>>> import numpy as np
>>> np.set_printoptions(precision=2, suppress=True, linewidth=120, legacy="1.25")
>>> F = np.load("layer4.npy")
>>> F.round(2) + 0
array([[ 0.31, -0.29, -0.04,  0.02,  0.14,  0.24,  0.21, -0.06,  0.04,  0.06],
       [-0.29,  0.27,  0.05, -0.06, -0.16, -0.22, -0.17,  0.04, -0.01, -0.04],
       [-0.04,  0.05,  0.22,  0.03, -0.26,  0.01,  0.17,  0.16, -0.14,  0.15],
       [ 0.02, -0.06,  0.03,  0.44,  0.19,  0.05, -0.07,  0.23, -0.36, -0.1 ],
       [ 0.14, -0.16, -0.26,  0.19,  0.45,  0.08, -0.18, -0.1 ,  0.  , -0.22],
       [ 0.24, -0.22,  0.01,  0.05,  0.08,  0.19,  0.19,  0.  , -0.02,  0.07],
       [ 0.21, -0.17,  0.17, -0.07, -0.18,  0.19,  0.34,  0.04, -0.01,  0.22],
       [-0.06,  0.04,  0.16,  0.23, -0.1 ,  0.  ,  0.04,  0.23, -0.28,  0.04],
       [ 0.04, -0.01, -0.14, -0.36,  0.  , -0.02, -0.01, -0.28,  0.37,  0.01],
       [ 0.06, -0.04,  0.15, -0.1 , -0.22,  0.07,  0.22,  0.04,  0.01,  0.17]])
>>> # looks like rank 3
>>> vals, evecs = np.linalg.eigh(F)
>>> np.round(evecs @ np.diag(vals) @ evecs.T, 2) + 0
array([[ 0.31, -0.29, -0.04,  0.02,  0.14,  0.24,  0.21, -0.06,  0.04,  0.06],
       [-0.29,  0.27,  0.05, -0.06, -0.16, -0.22, -0.17,  0.04, -0.01, -0.04],
       [-0.04,  0.05,  0.22,  0.03, -0.26,  0.01,  0.17,  0.16, -0.14,  0.15],
       [ 0.02, -0.06,  0.03,  0.44,  0.19,  0.05, -0.07,  0.23, -0.36, -0.1 ],
       [ 0.14, -0.16, -0.26,  0.19,  0.45,  0.08, -0.18, -0.1 ,  0.  , -0.22],
       [ 0.24, -0.22,  0.01,  0.05,  0.08,  0.19,  0.19,  0.  , -0.02,  0.07],
       [ 0.21, -0.17,  0.17, -0.07, -0.18,  0.19,  0.34,  0.04, -0.01,  0.22],
       [-0.06,  0.04,  0.16,  0.23, -0.1 ,  0.  ,  0.04,  0.23, -0.28,  0.04],
       [ 0.04, -0.01, -0.14, -0.36,  0.  , -0.02, -0.01, -0.28,  0.37,  0.01],
       [ 0.06, -0.04,  0.15, -0.1 , -0.22,  0.07,  0.22,  0.04,  0.01,  0.17]])
>>> print(np.round(evecs.T @ evecs, 2) + 0)
[[1. 0. 0. 0. 0. 0. 0. 0. 0. 0.]
 [0. 1. 0. 0. 0. 0. 0. 0. 0. 0.]
 [0. 0. 1. 0. 0. 0. 0. 0. 0. 0.]
 [0. 0. 0. 1. 0. 0. 0. 0. 0. 0.]
 [0. 0. 0. 0. 1. 0. 0. 0. 0. 0.]
 [0. 0. 0. 0. 0. 1. 0. 0. 0. 0.]
 [0. 0. 0. 0. 0. 0. 1. 0. 0. 0.]
 [0. 0. 0. 0. 0. 0. 0. 1. 0. 0.]
 [0. 0. 0. 0. 0. 0. 0. 0. 1. 0.]
 [0. 0. 0. 0. 0. 0. 0. 0. 0. 1.]]
>>> np.round(evecs.T @ F @ evecs, 2) + 0
array([[0., 0., 0., 0., 0., 0., 0., 0., 0., 0.],
       [0., 0., 0., 0., 0., 0., 0., 0., 0., 0.],
       [0., 0., 0., 0., 0., 0., 0., 0., 0., 0.],
       [0., 0., 0., 0., 0., 0., 0., 0., 0., 0.],
       [0., 0., 0., 0., 0., 0., 0., 0., 0., 0.],
       [0., 0., 0., 0., 0., 0., 0., 0., 0., 0.],
       [0., 0., 0., 0., 0., 0., 0., 0., 0., 0.],
       [0., 0., 0., 0., 0., 0., 0., 1., 0., 0.],
       [0., 0., 0., 0., 0., 0., 0., 0., 1., 0.],
       [0., 0., 0., 0., 0., 0., 0., 0., 0., 1.]])
>>> M = np.loadtxt("a.csv", delimiter=",")
>>> print(M)
[[5. 4. 5. 3. 2. 6.]
 [4. 4. 4. 2. 0. 6.]
 [5. 4. 5. 3. 2. 6.]
 [3. 2. 3. 2. 2. 3.]
 [2. 0. 2. 2. 4. 0.]
 [6. 6. 6. 3. 0. 9.]]
>>> # symmetric
>>> rng = np.random.default_rng(6101)
>>> idx = rng.permutation(6)
>>> idx
array([5, 4, 2, 1, 0, 3])
>>> M2 = M[idx][:, idx]
>>> M2
array([[9., 0., 6., 6., 6., 3.],
       [0., 4., 2., 0., 2., 2.],
       [6., 2., 5., 4., 5., 3.],
       [6., 0., 4., 4., 4., 2.],
       [6., 2., 5., 4., 5., 3.],
       [3., 2., 3., 2., 3., 2.]])
>>> np.allclose(M2, M)
False
>>> left, sigma, VT = np.linalg.svd(M)
>>> np.argmax(sigma[:-1] / (sigma[1:] + 1e-6)) + 1
2
>>> print(sigma.round(2) + 0)
[23.51  5.49  0.    0.    0.    0.  ]
>>> M2 = left[:, :2] @ np.diag(sigma[:2]) @ VT[:2]
>>> M2.round(2) + 0
array([[5., 4., 5., 3., 2., 6.],
       [4., 4., 4., 2., 0., 6.],
       [5., 4., 5., 3., 2., 6.],
       [3., 2., 3., 2., 2., 3.],
       [2., 0., 2., 2., 4., 0.],
       [6., 6., 6., 3., 0., 9.]])
>>> round(np.abs(M - M2).max(), 2)
0.0
>>> vals, evecs = np.linalg.eigh(M)
>>> x = np.array([3, 2, 0, 1, 1, 3])
>>> (np.sign(evecs[:, -1].round(6)) == np.sign(evecs[0, -1].round(6))).astype(int)
array([1, 1, 1, 1, 1, 1])
>>> x @ M @ x
436.0
>>> print(np.round(evecs * np.abs(vals) @ evecs.T, 2) + 0)
[[5. 4. 5. 3. 2. 6.]
 [4. 4. 4. 2. 0. 6.]
 [5. 4. 5. 3. 2. 6.]
 [3. 2. 3. 2. 2. 3.]
 [2. 0. 2. 2. 4. 0.]
 [6. 6. 6. 3. 0. 9.]]
>>> np.round(evecs * np.maximum(vals, 0) @ evecs.T, 2) + 0
array([[5., 4., 5., 3., 2., 6.],
       [4., 4., 4., 2., 0., 6.],
       [5., 4., 5., 3., 2., 6.],
       [3., 2., 3., 2., 2., 3.],
       [2., 0., 2., 2., 4., 0.],
       [6., 6., 6., 3., 0., 9.]])
>>> np.round(np.linalg.eigvalsh(M[1:, 1:]), 2) + 0
array([ 0.  ,  0.  ,  0.  ,  5.29, 18.71])
>>> left, sigma, VT = np.linalg.svd(M, full_matrices=False)
>>> print(round(float(np.sqrt((sigma ** 2).sum())), 2), round(np.linalg.norm(M), 2))
24.15 24.15
>>> print(np.cumsum(sigma ** 2) / np.sum(sigma ** 2))
[0.95 1.   1.   1.   1.   1.  ]
>>> print(np.round(VT @ VT.T, 2) + 0)
[[1. 0. 0. 0. 0. 0.]
 [0. 1. 0. 0. 0. 0.]
 [0. 0. 1. 0. 0. 0.]
 [0. 0. 0. 1. 0. 0.]
 [0. 0. 0. 0. 1. 0.]
 [0. 0. 0. 0. 0. 1.]]
>>> left.shape, sigma.shape, VT.shape
((6, 6), (6,), (6, 6))
>>> (sigma > 1e-8).sum()
2
>>> np.abs(left[:, 0]).round(6).argmax()
5
>>> M2 = np.array([[5, -4, 3, 4, -5, -2, -5, 1, -5, 0],
...     [5, 3, -2, -3, -2, -3, 1, 2, 1, 1],
...     [0, -2, -2, -3, -5, 2, -1, -1, 5, -4],
...     [-5, 0, -2, 0, 1, 2, 5, -2, 2, -2]])
>>> data = M2.T @ M2
>>> print(data)
[[ 75  -5  15   5 -40 -35 -45  25 -30  15]
 [ -5  29 -14 -19  24  -5  25   4  13  11]
 [ 15 -14  21  24  -3  -8 -25   5 -31  10]
 [  5 -19  24  34   1  -5 -20   1 -38   9]
 [-40  24  -3   1  55   8  33  -6   0  16]
 [-35  -5  -8  -5   8  21  15 -14  21 -15]
 [-45  25 -25 -20  33  15  52 -12  31  -5]
 [ 25   4   5   1  -6 -14 -12  10 -12  10]
 [-30  13 -31 -38   0  21  31 -12  55 -23]
 [ 15  11  10   9  16 -15  -5  10 -23  21]]
>>> # symmetric
>>> r = np.linalg.matrix_rank(data)
>>> r
4
>>> ns = np.linalg.svd(data)[2][r:].T
>>> [int(np.linalg.matrix_rank(data[:, :j + 1])) for j in range(10)]
[1, 2, 3, 4, 4, 4, 4, 4, 4, 4]
>>> np.linalg.matrix_rank(data.T @ data), np.linalg.matrix_rank(data @ data.T)
(4, 4)
>>> np.allclose(data @ ns, 0)
True
>>> left, sigma, VT = np.linalg.svd(data)
>>> np.argmax(sigma[:-1] / (sigma[1:] + 1e-6)) + 1
4
>>> sigma.round(2) + 0
array([199.13,  91.19,  71.63,  11.05,   0.  ,   0.  ,   0.  ,   0.  ,   0.  ,   0.  ])
>>> M2 = left[:, :4] @ np.diag(sigma[:4]) @ VT[:4]
>>> round(float(np.abs(data - M2).max()), 2)
0.0
>>> np.linalg.matrix_rank(M2)
4
>>> print(round(float(np.linalg.norm(data - M2, 2)), 2), round(sigma[4], 2))
0.0 0.0
>>> M2 = M / np.linalg.norm(M, axis=1, keepdims=True)
>>> C2 = M2 @ M2.T
>>> np.round(np.degrees(np.arccos(np.clip(C2[5, 3], -1, 1))), 2)
22.81
>>> E = np.loadtxt("arr.csv", delimiter=",")
>>> E
array([[-2.,  1.,  1.,  1.,  1.,  1.,  1.,  1.,  1.,  1.],
       [ 1., -2.,  1.,  1.,  1.,  1.,  1.,  1.,  1.,  1.],
       [ 1.,  1., -2.,  1.,  1.,  1.,  1.,  1.,  1.,  1.],
       [ 1.,  1.,  1., -2.,  1.,  1.,  1.,  1.,  1.,  1.],
       [ 1.,  1.,  1.,  1., -2.,  1.,  1.,  1.,  1.,  1.],
       [ 1.,  1.,  1.,  1.,  1., -2.,  1.,  1.,  1.,  1.],
       [ 1.,  1.,  1.,  1.,  1.,  1., -2.,  1.,  1.,  1.],
       [ 1.,  1.,  1.,  1.,  1.,  1.,  1., -2.,  1.,  1.],
       [ 1.,  1.,  1.,  1.,  1.,  1.,  1.,  1., -2.,  1.],
       [ 1.,  1.,  1.,  1.,  1.,  1.,  1.,  1.,  1., -2.]])
>>> vals, evecs = np.linalg.eigh(E)
>>> x = np.array([-5, -2, -2, 2, 3, -5, -2, -5, -3, 3])
>>> np.linalg.eigvalsh(E[1:, 1:])
array([-3., -3., -3., -3., -3., -3., -3., -3.,  6.])
>>> np.round(x @ E @ x / (x @ x), 2), round(float(vals[0]), 2), round(float(vals[-1]), 2)
(-0.83, -3.0, 7.0)
>>> evecs * np.maximum(vals, 0) @ evecs.T
array([[0.7, 0.7, 0.7, 0.7, 0.7, 0.7, 0.7, 0.7, 0.7, 0.7],
       [0.7, 0.7, 0.7, 0.7, 0.7, 0.7, 0.7, 0.7, 0.7, 0.7],
       [0.7, 0.7, 0.7, 0.7, 0.7, 0.7, 0.7, 0.7, 0.7, 0.7],
       [0.7, 0.7, 0.7, 0.7, 0.7, 0.7, 0.7, 0.7, 0.7, 0.7],
       [0.7, 0.7, 0.7, 0.7, 0.7, 0.7, 0.7, 0.7, 0.7, 0.7],
       [0.7, 0.7, 0.7, 0.7, 0.7, 0.7, 0.7, 0.7, 0.7, 0.7],
       [0.7, 0.7, 0.7, 0.7, 0.7, 0.7, 0.7, 0.7, 0.7, 0.7],
       [0.7, 0.7, 0.7, 0.7, 0.7, 0.7, 0.7, 0.7, 0.7, 0.7],
       [0.7, 0.7, 0.7, 0.7, 0.7, 0.7, 0.7, 0.7, 0.7, 0.7],
       [0.7, 0.7, 0.7, 0.7, 0.7, 0.7, 0.7, 0.7, 0.7, 0.7]])
>>> round(float(np.linalg.eigvalsh(E).min()), 2)
-3.0
>>> np.allclose(E @ E.T, E.T @ E)
True
>>> (E @ E)[0]
array([13.,  4.,  4.,  4.,  4.,  4.,  4.,  4.,  4.,  4.])
>>> print(np.fft.fft(E[0]))
[ 7.+0.j -3.+0.j -3.+0.j -3.+0.j -3.+0.j -3.+0.j -3.+0.j -3.+0.j -3.+0.j -3.+0.j]
>>> np.sort(np.abs(np.fft.fft(E[0]))), np.sort(np.linalg.svd(E, compute_uv=False))
(array([3., 3., 3., 3., 3., 3., 3., 3., 3., 7.]), array([3., 3., 3., 3., 3., 3., 3., 3., 3., 7.]))
>>> idx = rng.permutation(10)
>>> idx
array([6, 5, 9, 4, 2, 1, 0, 3, 8, 7])
>>> M2 = E[idx][:, idx]
>>> np.diag(M2)
array([-2., -2., -2., -2., -2., -2., -2., -2., -2., -2.])
>>> M2
array([[-2.,  1.,  1.,  1.,  1.,  1.,  1.,  1.,  1.,  1.],
       [ 1., -2.,  1.,  1.,  1.,  1.,  1.,  1.,  1.,  1.],
       [ 1.,  1., -2.,  1.,  1.,  1.,  1.,  1.,  1.,  1.],
       [ 1.,  1.,  1., -2.,  1.,  1.,  1.,  1.,  1.,  1.],
       [ 1.,  1.,  1.,  1., -2.,  1.,  1.,  1.,  1.,  1.],
       [ 1.,  1.,  1.,  1.,  1., -2.,  1.,  1.,  1.,  1.],
       [ 1.,  1.,  1.,  1.,  1.,  1., -2.,  1.,  1.,  1.],
       [ 1.,  1.,  1.,  1.,  1.,  1.,  1., -2.,  1.,  1.],
       [ 1.,  1.,  1.,  1.,  1.,  1.,  1.,  1., -2.,  1.],
       [ 1.,  1.,  1.,  1.,  1.,  1.,  1.,  1.,  1., -2.]])
>>> M2 = np.array([[2, 2, -2, -2, 2, 1, 0, 2, -2, 1],
...     [-2, 0, -1, 1, -2, -2, -1, -1, 2, -2],
...     [1, -2, 0, -2, -2, -2, -1, 2, -2, -1],
...     [0, 2, 2, 2, 1, 0, 0, 1, 0, 2],
...     [-1, 2, 1, -2, 2, -1, 0, -2, -1, 2],
...     [1, -2, 1, 0, 0, -2, 2, 0, 0, -1],
...     [-1, 0, 2, -1, 2, -2, -2, 1, 0, -2],
...     [-2, -1, -1, 2, 1, 2, 0, 1, -2, 0]])
>>> J = M2.T @ M2
>>> J
array([[ 16,   0,  -2,  -9,   0,   1,   5,   7,  -5,   4],
       [  0,  21,   1,  -2,  13,   6,  -2,  -3,   0,  14],
       [ -2,   1,  16,   1,   5,  -9,  -1,  -2,   3,   1],
       [ -9,  -2,   1,  22,  -4,   8,   3,  -2,   8,   0],
       [  0,  13,   5,  -4,  22,   6,   0,   2,  -8,  10],
       [  1,   6,  -9,   8,   6,  22,   4,   2,  -5,  11],
       [  5,  -2,  -1,   3,   0,   4,  10,  -3,   0,   5],
       [  7,  -3,  -2,  -2,   2,   2,  -3,  16, -10,  -2],
       [ -5,   0,   3,   8,  -8,  -5,   0, -10,  17,  -6],
       [  4,  14,   1,   0,  10,  11,   5,  -2,  -6,  19]])
>>> # symmetric, so the eigenvalues are real
>>> np.allclose(J[:-1].T @ np.linalg.lstsq(J[:-1].T, J[-1])[0], J[-1])
True
>>> np.abs(np.diag(np.linalg.qr(J)[1])) > 1e-9
array([ True,  True,  True,  True,  True,  True,  True,  True, False, False])
